% ipython --no-banner

In [1]: import numpy as np

In [2]: np.set_printoptions(precision=3, suppress=True, linewidth=160, sign=" ")

In [3]: f = np.array([5, 0, 0, 0, 4, 3])

In [4]: v = np.array([6, -5, -4, 6, 7, -4])

In [5]: K = f[:, None] + v[None, :]

In [6]: K
Out[6]: 
array([[11,  0,  1, 11, 12,  1],
       [ 6, -5, -4,  6,  7, -4],
       [ 6, -5, -4,  6,  7, -4],
       [ 6, -5, -4,  6,  7, -4],
       [10, -1,  0, 10, 11,  0],
       [ 9, -2, -1,  9, 10, -1]])

In [7]: # null space of dimension 4

In [8]: T = np.stack([K, 2 * K, K[::-1]])

In [9]: np.einsum("bij,cij->bc", T, T)
Out[9]: 
array([[ 1512,  3024,  1392],
       [ 3024,  6048,  2784],
       [ 1392,  2784,  1512]])

In [10]: T.sum(axis=0)
Out[10]: 
array([[ 42,  -2,   2,  42,  46,   2],
       [ 28, -16, -12,  28,  32, -12],
       [ 24, -20, -16,  24,  28, -16],
       [ 24, -20, -16,  24,  28, -16],
       [ 36,  -8,  -4,  36,  40,  -4],
       [ 38,  -6,  -2,  38,  42,  -2]])

In [11]: (T @ K.T).shape
Out[11]: (3, 6, 6)

In [12]: (K + K.T) / 2
Out[12]: 
array([[11. ,  3. ,  3.5,  8.5, 11. ,  5. ],
       [ 3. , -5. , -4.5,  0.5,  3. , -3. ],
       [ 3.5, -4.5, -4. ,  1. ,  3.5, -2.5],
       [ 8.5,  0.5,  1. ,  6. ,  8.5,  2.5],
       [11. ,  3. ,  3.5,  8.5, 11. ,  5. ],
       [ 5. , -3. , -2.5,  2.5,  5. , -1. ]])

In [13]: K @ K
Out[13]: 
array([[322, -74, -38, 322, 358, -38],
       [ 82,  16,  22,  82,  88,  22],
       [ 82,  16,  22,  82,  88,  22],
       [ 82,  16,  22,  82,  88,  22],
       [274, -56, -26, 274, 304, -26],
       [226, -38, -14, 226, 250, -14]])

In [14]: assert K == K.T
ValueError: The truth value of an array with more than one element is ambiguous. Use a.any() or a.all()


In [15]: r = np.linalg.matrix_rank(K)

In [16]: r
Out[16]: np.int64(2)

In [17]: null = np.linalg.svd(K)[2][r:].T

In [18]: [int(np.linalg.matrix_rank(np.delete(K, i, axis=0))) for i in range(6)]
Out[18]: [2, 2, 2, 2, 2, 2]

In [19]: np.linalg.matrix_rank(K.T @ K), np.linalg.matrix_rank(K @ K.T)
Out[19]: (np.int64(2), np.int64(2))

In [20]: [int(np.linalg.matrix_rank(K[:, :j + 1])) for j in range(6)]
Out[20]: [1, 2, 2, 2, 2, 2]

In [21]: null @ null.T
Out[21]: 
array([[ 0.688,  0.008, -0.021, -0.312, -0.341, -0.021],
       [ 0.008,  0.624, -0.341,  0.008,  0.043, -0.341],
       [-0.021, -0.341,  0.688, -0.021,  0.008, -0.312],
       [-0.312,  0.008, -0.021,  0.688, -0.341, -0.021],
       [-0.341,  0.043,  0.008, -0.341,  0.624,  0.008],
       [-0.021, -0.341, -0.312, -0.021,  0.008,  0.688]])

In [22]: null.shape
Out[22]: (6, 4)

In [23]: left, sigma, VT = np.linalg.svd(K)

In [24]: V = VT[:(sigma > 1e-8).sum()]

In [25]: rng = np.random.default_rng(891394)

In [26]: x0 = K[1] + 2 * K[3] + rng.integers(2) * np.eye(6)[4]

In [27]: x0
Out[27]: array([ 18., -15., -12.,  18.,  21., -12.])

In [28]: round(np.linalg.norm(x0 - V.T @ V @ x0), 3)
Out[28]: np.float64(0.0)

In [29]: np.linalg.matrix_rank(np.vstack([K, x0]))
Out[29]: np.int64(2)

In [30]: m1 = np.loadtxt("arr.csv", delimiter=",")

In [31]: m1
Out[31]: 
array([[  1.,  -4.,  16., -64.],
       [  1.,  -3.,   9., -27.],
       [  1.,  -2.,   4.,  -8.],
       [  1.,  -1.,   1.,  -1.],
       [  1.,   0.,   0.,   0.],
       [  1.,   1.,   1.,   1.]])

In [32]: # column 3 is much longer than the rest

In [33]: T = np.stack([m1, 2 * m1, m1[::-1]])

In [34]: np.linalg.matrix_rank(T.reshape(3, -1))
Out[34]: np.int64(2)

In [35]: np.linalg.matrix_rank(T)
Out[35]: array([ 4,  4,  4])

In [36]: np.einsum("bij,cij->bc", T, T)
Out[36]: 
array([[ 5283., 10566.,   -70.],
       [10566., 21132.,  -140.],
       [  -70.,  -140.,  5283.]])

In [37]: (T @ m1.T).shape
Out[37]: (3, 6, 6)

In [38]: T.sum(axis=0)
Out[38]: 
array([[   4.,  -11.,   49., -191.],
       [   4.,   -9.,   27.,  -81.],
       [   4.,   -7.,   13.,  -25.],
       [   4.,   -5.,    7.,  -11.],
       [   4.,   -3.,    9.,  -27.],
       [   4.,   -1.,   19.,  -61.]])

In [39]: T.shape
Out[39]: (3, 6, 4)

In [40]: M2 = np.array([[3, 0, 0], [2, -1, 2], [1, 3, -3], [2, -3, -2]])

In [41]: np.linalg.matrix_rank(np.vstack([m1, M2.T]))
Out[41]: np.int64(4)

In [42]: np.einsum("ik,kj->ij", m1, M2)
Out[42]: 
array([[-117.,  244.,   72.],
       [ -48.,  111.,   21.],
       [ -13.,   38.,    0.],
       [   0.,    7.,   -3.],
       [   3.,    0.,    0.],
       [   8.,   -1.,   -3.]])

In [43]: m1 @ M2
Out[43]: 
array([[-117.,  244.,   72.],
       [ -48.,  111.,   21.],
       [ -13.,   38.,    0.],
       [   0.,    7.,   -3.],
       [   3.,    0.,    0.],
       [   8.,   -1.,   -3.]])

In [44]: np.vstack([m1, M2.T]).shape
Out[44]: (9, 4)

In [45]: np.linalg.matrix_rank(m1 @ M2)
Out[45]: np.int64(3)

In [46]: left, sigma, VT = np.linalg.svd(m1)

In [47]: sigma
Out[47]: array([ 72.558,   3.773,   1.713,   1.075])

In [48]: M2 = left[:, :1] @ np.diag(sigma[:1]) @ VT[:1]

In [49]: round(np.abs(m1 - M2).max(), 3)
Out[49]: np.float64(1.718)

In [50]: round(float(np.linalg.norm(m1 - M2, 2)), 3), round(float(sigma[1]), 3)
Out[50]: (3.773, 3.773)

In [51]: np.linalg.matrix_rank(m1, rtol=0.05)
Out[51]: np.int64(2)

In [52]: np.linalg.matrix_rank(M2)
Out[52]: np.int64(1)

In [53]: hat = m1 @ np.linalg.solve(m1.T @ m1, m1.T)

In [54]: np.round((np.eye(6) - hat) @ m1, 3) + 0
Out[54]: 
array([[ 0.,  0.,  0.,  0.],
       [ 0.,  0.,  0.,  0.],
       [ 0.,  0.,  0.,  0.],
       [ 0.,  0.,  0.,  0.],
       [ 0.,  0.,  0.,  0.],
       [ 0.,  0.,  0.,  0.]])

In [55]: hat
Out[55]: 
array([[ 0.96 ,  0.127, -0.111, -0.032,  0.087, -0.032],
       [ 0.127,  0.579,  0.413,  0.016, -0.222,  0.087],
       [-0.111,  0.413,  0.46 ,  0.254,  0.016, -0.032],
       [-0.032,  0.016,  0.254,  0.46 ,  0.413, -0.111],
       [ 0.087, -0.222,  0.016,  0.413,  0.579,  0.127],
       [-0.032,  0.087, -0.032, -0.111,  0.127,  0.96 ]])

In [56]: np.allclose(hat @ hat, hat)
Out[56]: True

In [57]: feats = np.diag(np.array([2, 2, 1])) + 5 * np.eye(3, k=1) + 5 * np.eye(3, k=-1)

In [58]: feats
Out[58]: 
array([[ 2.,  5.,  0.],
       [ 5.,  2.,  5.],
       [ 0.,  5.,  1.]])

In [59]: # symmetric

In [60]: z = rng.permutation(3)

In [61]: z
Out[61]: array([ 1,  0,  2])

In [62]: M2 = feats[z][:, z]

In [63]: np.allclose(M2, feats)
Out[63]: False

In [64]: np.trace(M2)
Out[64]: np.float64(5.0)

In [65]: arr = np.load("test17.npy")

In [66]: arr
Out[66]: 
array([[ 1,  1, -1, -1,  1,  1, -1, -1],
       [ 1, -1, -1,  1, -1,  1,  1, -1],
       [ 1,  1,  1,  1,  1,  1,  1,  1],
       [ 1,  1,  1,  1, -1, -1, -1, -1],
       [ 1,  1, -1, -1, -1, -1,  1,  1]])

In [67]: f, v = arr[4], arr[0]

In [68]: f @ f
Out[68]: np.int64(8)

In [69]: pr = (f @ v) / (f @ f) * f

In [70]: np.linalg.matrix_rank(np.outer(f, v))
Out[70]: np.int64(1)

In [71]: v - pr
Out[71]: array([ 1.,  1., -1., -1.,  1.,  1., -1., -1.])

In [72]: pr
Out[72]: array([ 0.,  0., -0., -0., -0., -0.,  0.,  0.])

In [73]: E = np.load("mat.npy")

In [74]: E
Out[74]: 
array([[ 0,  1,  0],
       [ 1,  0,  0],
       [ 0,  0,  1]])

In [75]: w, V = np.linalg.eig(E)

In [76]: w
Out[76]: array([ 1., -1.,  1.])

In [77]: M2 = np.array([[2, -2], [-1, -2], [2, -2]])

In [78]: np.linalg.matrix_rank(E @ M2)
Out[78]: np.int64(2)

In [79]: M2 @ E
ValueError: matmul: Input operand 1 has a mismatch in its core dimension 0, with gufunc signature (n?,k),(k,m?)->(n?,m?) (size 3 is different from 2)


In [80]: np.einsum("ij,ij->", E, M2)
ValueError: operands could not be broadcast together with remapped shapes [original->remapped]: (3,3)->(3,3) (3,2)->(3,2) 


In [81]: np.vstack([E, M2.T]).shape
Out[81]: (5, 3)

In [82]: M2.T @ E.T
Out[82]: 
array([[-1,  2,  2],
       [-2, -2, -2]])

In [83]: np.einsum("ik,kj->ji", E, M2)
Out[83]: 
array([[-1,  2,  2],
       [-2, -2, -2]])

In [84]: E @ M2
Out[84]: 
array([[-1, -2],
       [ 2, -2],
       [ 2, -2]])

In [85]: np.sort(np.abs(np.linalg.eigvals(E)))
Out[85]: array([ 1.,  1.,  1.])

In [86]: np.linalg.matrix_power(E, 3)
Out[86]: 
array([[ 0,  1,  0],
       [ 1,  0,  0],
       [ 0,  0,  1]])

In [87]: (E + E.T) / 2
Out[87]: 
array([[ 0.,  1.,  0.],
       [ 1.,  0.,  0.],
       [ 0.,  0.,  1.]])

In [88]: E @ E
Out[88]: 
array([[ 1,  0,  0],
       [ 0,  1,  0],
       [ 0,  0,  1]])

In [89]: J = np.array([[9, 9, 1, 3], [8, 4, 9, 8], [6, 8, 3, 8], [4, 3, 1, 4], [5, 3, 7, 0]])

In [90]: J
Out[90]: 
array([[ 9,  9,  1,  3],
       [ 8,  4,  9,  8],
       [ 6,  8,  3,  8],
       [ 4,  3,  1,  4],
       [ 5,  3,  7,  0]])

In [91]: M2 = J + rng.integers(-2, 3, (5, 3)) @ rng.integers(-2, 3, (3, 4))

In [92]: M2
Out[92]: 
array([[12,  8, 10,  5],
       [ 4,  1,  5,  5],
       [ 4, 10,  3, 11],
       [ 1,  3,  0,  5],
       [ 6,  3,  4, -2]])

In [93]: np.linalg.matrix_rank(M2 - J, tol=1e-8)
Out[93]: np.int64(3)

In [94]: M2 = np.c_[J[:, :2] @ np.array([[0, 3], [0, -2]]), np.array([-2, 3, 4, 0, -5])]

In [95]: M2
Out[95]: 
array([[ 0,  9, -2],
       [ 0, 16,  3],
       [ 0,  2,  4],
       [ 0,  6,  0],
       [ 0,  9, -5]])

In [96]: np.linalg.matrix_rank(np.c_[J, M2])
Out[96]: np.int64(5)
